% ipython --no-banner

In [1]: import numpy as np

In [2]: np.set_printoptions(suppress=True, linewidth=100)

In [3]: rd = lambda a: np.round(a, 2) + 0

In [4]: K = np.loadtxt("m.csv", delimiter=",")

In [5]: print(K)
[[ 2.  2. -1.  3.  2. -2.  2.]
 [-1. -1.  0.  3.  3. -2. -1.]
 [ 3. -1.  0. -1.  3.  3.  2.]
 [ 3. -2.  0. -1.  3. -2. -2.]
 [-1.  1.  1.  2. -1. -2. -2.]
 [ 3.  2.  3.  0.  0. -1. -3.]
 [-2.  3.  3.  0. -1. -3. -2.]
 [-3.  2.  2.  2.  2. -1.  0.]
 [ 3.  2. -1.  0.  3.  1.  2.]]

In [6]: vec = np.array([-3, 0, 3, -2, 1, 0, 1])

In [7]: target = K @ vec

In [8]: print(target)
[-11.  -1.  -2.  -6.  -1.  -3.  12.  13.  -7.]

In [9]: print(rd(np.linalg.pinv(K) @ K))
[[1. 0. 0. 0. 0. 0. 0.]
 [0. 1. 0. 0. 0. 0. 0.]
 [0. 0. 1. 0. 0. 0. 0.]
 [0. 0. 0. 1. 0. 0. 0.]
 [0. 0. 0. 0. 1. 0. 0.]
 [0. 0. 0. 0. 0. 1. 0.]
 [0. 0. 0. 0. 0. 0. 1.]]

In [10]: rng = np.random.default_rng(29)

In [11]: target = target + 0.1 * rng.normal(size=9)

In [12]: print(rd(target))
[-11.04  -1.    -2.02  -6.02  -0.99  -3.02  12.03  13.    -6.94]

In [13]: coef, *_ = np.linalg.lstsq(K, target)

In [14]: print(coef.round())
[-3.  0.  3. -2.  1.  0.  1.]

In [15]: print([round(float(np.linalg.norm(np.linalg.solve(K.T @ K + lam * np.eye(7), K.T @ target))), 2) for lam in (0, 1, 10, 100)])
[4.89, 4.39, 2.91, 0.99]

In [16]: arr = np.loadtxt("w.csv", delimiter=",")

In [17]: print(arr)
[[ 0.45  0.32 -0.33  0.22 -0.09 -0.51  0.17  0.13 -0.14]
 [-0.36 -0.31  0.79 -1.07 -0.62 -0.76  0.08 -1.28  0.98]
 [-0.08  0.08 -0.23  0.15 -0.64 -0.75 -0.23  1.01  0.17]
 [-0.19 -0.35  0.96 -0.92 -0.33 -0.53 -0.2  -0.87  0.6 ]]

In [18]: M2 = np.array([[-1, 0, 1],
    ...:     [1, 0, 1],
    ...:     [2, 2, 1],
    ...:     [-1, 0, -1],
    ...:     [1, 2, -2],
    ...:     [-2, 1, 2],
    ...:     [-2, -2, 1],
    ...:     [0, 2, -1],
    ...:     [1, 0, -1]])

In [19]: print(rd(np.einsum("ij->j", arr)))
[-0.18 -0.26  1.19 -1.62 -1.68 -2.55 -0.18 -1.01  1.61]

In [20]: print(rd(M2.T @ arr.T))
[[-0.56  4.42  1.04  4.41]
 [-1.43 -3.14 -0.01 -0.61]
 [-0.44  1.29 -2.01  1.01]]

In [21]: print(rd(arr @ M2))
[[-0.56 -1.43 -0.44]
 [ 4.42 -3.14  1.29]
 [ 1.04 -0.01 -2.01]
 [ 4.41 -0.61  1.01]]

In [22]: M2 @ arr
Traceback (most recent call last):
  Cell In[22], line 1
    M2 @ arr
ValueError: matmul: Input operand 1 has a mismatch in its core dimension 0, with gufunc signature (n?,k),(k,m?)->(n?,m?) (size 4 is different from 3)


In [23]: print(np.linalg.matrix_rank(arr @ M2))
3

In [24]: print(rd(np.einsum("ik,kj->ij", arr, M2)))
[[-0.56 -1.43 -0.44]
 [ 4.42 -3.14  1.29]
 [ 1.04 -0.01 -2.01]
 [ 4.41 -0.61  1.01]]

In [25]: f, v = arr[3], arr[2]

In [26]: print(rd(f @ f))
3.47

In [27]: print(rd(f @ v))
-0.49

In [28]: p = (f @ v) / (f @ f) * f

In [29]: print(rd((v - p) @ f))
0.0

In [30]: print(rd(np.linalg.norm(f + v) ** 2 + np.linalg.norm(f - v) ** 2))
11.27

In [31]: ang = np.radians(77)

In [32]: Rm = np.eye(9)

In [33]: Rm[7, 7] = Rm[5, 5] = np.cos(ang)

In [34]: Rm[7, 5], Rm[5, 7] = -np.sin(ang), np.sin(ang)

In [35]: print(rd(Rm))
[[ 1.    0.    0.    0.    0.    0.    0.    0.    0.  ]
 [ 0.    1.    0.    0.    0.    0.    0.    0.    0.  ]
 [ 0.    0.    1.    0.    0.    0.    0.    0.    0.  ]
 [ 0.    0.    0.    1.    0.    0.    0.    0.    0.  ]
 [ 0.    0.    0.    0.    1.    0.    0.    0.    0.  ]
 [ 0.    0.    0.    0.    0.    0.22  0.    0.97  0.  ]
 [ 0.    0.    0.    0.    0.    0.    1.    0.    0.  ]
 [ 0.    0.    0.    0.    0.   -0.97  0.    0.22  0.  ]
 [ 0.    0.    0.    0.    0.    0.    0.    0.    1.  ]]

In [36]: M2 = arr @ Rm.T

In [37]: print(rd(M2))
[[ 0.45  0.32 -0.33  0.22 -0.09  0.01  0.17  0.53 -0.14]
 [-0.36 -0.31  0.79 -1.07 -0.62 -1.42  0.08  0.45  0.98]
 [-0.08  0.08 -0.23  0.15 -0.64  0.82 -0.23  0.96  0.17]
 [-0.19 -0.35  0.96 -0.92 -0.33 -0.97 -0.2   0.32  0.6 ]]

In [38]: print(np.allclose(np.linalg.norm(arr, axis=1), np.linalg.norm(M2, axis=1)))
True

In [39]: print(rd(np.linalg.svd(arr, compute_uv=False)), rd(np.linalg.svd(M2, compute_uv=False)))
[3.01 1.5  0.74 0.38] [3.01 1.5  0.74 0.38]

In [40]: def softmax(z):
    ...:     e = np.exp(z - z.max(axis=-1, keepdims=True))
    ...:     return e / e.sum(axis=-1, keepdims=True)
    ...: 

In [41]: print(rd(softmax(arr).sum(axis=1)))
[1. 1. 1. 1.]

In [42]: print(rd(softmax(arr[3] + 5)))
[0.09 0.08 0.29 0.04 0.08 0.07 0.09 0.05 0.2 ]

In [43]: print(rd(softmax(10 * arr[3])))
[0.   0.   0.97 0.   0.   0.   0.   0.   0.03]

In [44]: S = arr @ arr.T / np.sqrt(9)

In [45]: print(softmax(S).round(6).argmax(axis=1))
[0 1 2 1]

In [46]: print(rd(softmax(S + np.triu(np.full(S.shape, -np.inf), 1))))
[[1.   0.   0.   0.  ]
 [0.11 0.89 0.   0.  ]
 [0.3  0.2  0.5  0.  ]
 [0.09 0.46 0.1  0.36]]

In [47]: M2 = arr + rng.integers(-2, 3, (4, 2)) @ rng.integers(-2, 3, (2, 9))

In [48]: print(rd(M2))
[[ 4.45 -3.68 -2.33 -1.78 -0.09  3.49  2.17 -2.87 -1.14]
 [ 3.64 -4.31 -5.21 -3.07  3.38  3.24  6.08 -6.28 -2.02]
 [ 3.92 -3.92 -6.23 -1.85  3.36  3.25  5.77 -3.99 -2.83]
 [-4.19  3.65  0.96  1.08  1.67 -4.53 -0.2   1.13  0.6 ]]

In [49]: print(np.abs(M2 - arr).sum(axis=1))
[22. 38. 38. 18.]

In [50]: X = np.load("mat.npy")

In [51]: print(X)
[[ 0  0  2  2  0  0  4  0 11]
 [ 0  0  0  0  0  2  0  0  6]
 [ 8  1  0  0  0  2 10  0  0]
 [ 0  0  1  1  0  0  4  0  9]
 [ 7  3  0  0  0  3  1  0  0]
 [ 4  0  4  1  0  0  9  0  0]
 [ 0  0  0  0  0  4  0  0 13]
 [ 0  0  0  0  0  1  5  0  5]
 [ 8  1  0  0  0  0  9  0  0]
 [ 6  2  0  0  0  1  3  0  0]
 [13  4  0  0  0  3  8  0  0]
 [10  2  0  0  0  0 10  0  0]
 [ 0  0  0  0  0  8  4  0 11]
 [ 1  0  5  2  0  0 10  0  2]
 [ 0  0  0  0  0  3  0  0 11]
 [ 2  0  0  0  0  8  2  0  5]
 [ 4  1  0  0  0  3  2  0  3]
 [ 0  0  0  0  0  4  4  0 11]]

In [52]: M2 = np.array([[0, 3],
    ...:     [3, 3],
    ...:     [3, 3],
    ...:     [1, 1],
    ...:     [3, 3],
    ...:     [3, 1],
    ...:     [2, 1],
    ...:     [2, 3],
    ...:     [3, 1]])

In [53]: print(np.vstack([X, M2.T]).shape)
(20, 9)

In [54]: print(np.einsum("ik,kj->ij", X, M2))
[[49 23]
 [24  8]
 [29 39]
 [39 17]
 [20 34]
 [31 34]
 [51 17]
 [28 11]
 [21 36]
 [15 28]
 [37 62]
 [26 46]
 [65 23]
 [43 32]
 [42 14]
 [43 21]
 [25 23]
 [53 19]]

In [55]: print(np.einsum("ij->j", X))
[63 14 12  6  0 42 85  0 87]

In [56]: print(np.linalg.matrix_rank(np.vstack([X, M2.T])))
9

In [57]: M2 @ X
Traceback (most recent call last):
  Cell In[57], line 1
    M2 @ X
ValueError: matmul: Input operand 1 has a mismatch in its core dimension 0, with gufunc signature (n?,k),(k,m?)->(n?,m?) (size 18 is different from 2)


In [58]: print(X @ M2)
[[49 23]
 [24  8]
 [29 39]
 [39 17]
 [20 34]
 [31 34]
 [51 17]
 [28 11]
 [21 36]
 [15 28]
 [37 62]
 [26 46]
 [65 23]
 [43 32]
 [42 14]
 [43 21]
 [25 23]
 [53 19]]

In [59]: print(np.linalg.matrix_rank(X @ M2))
2
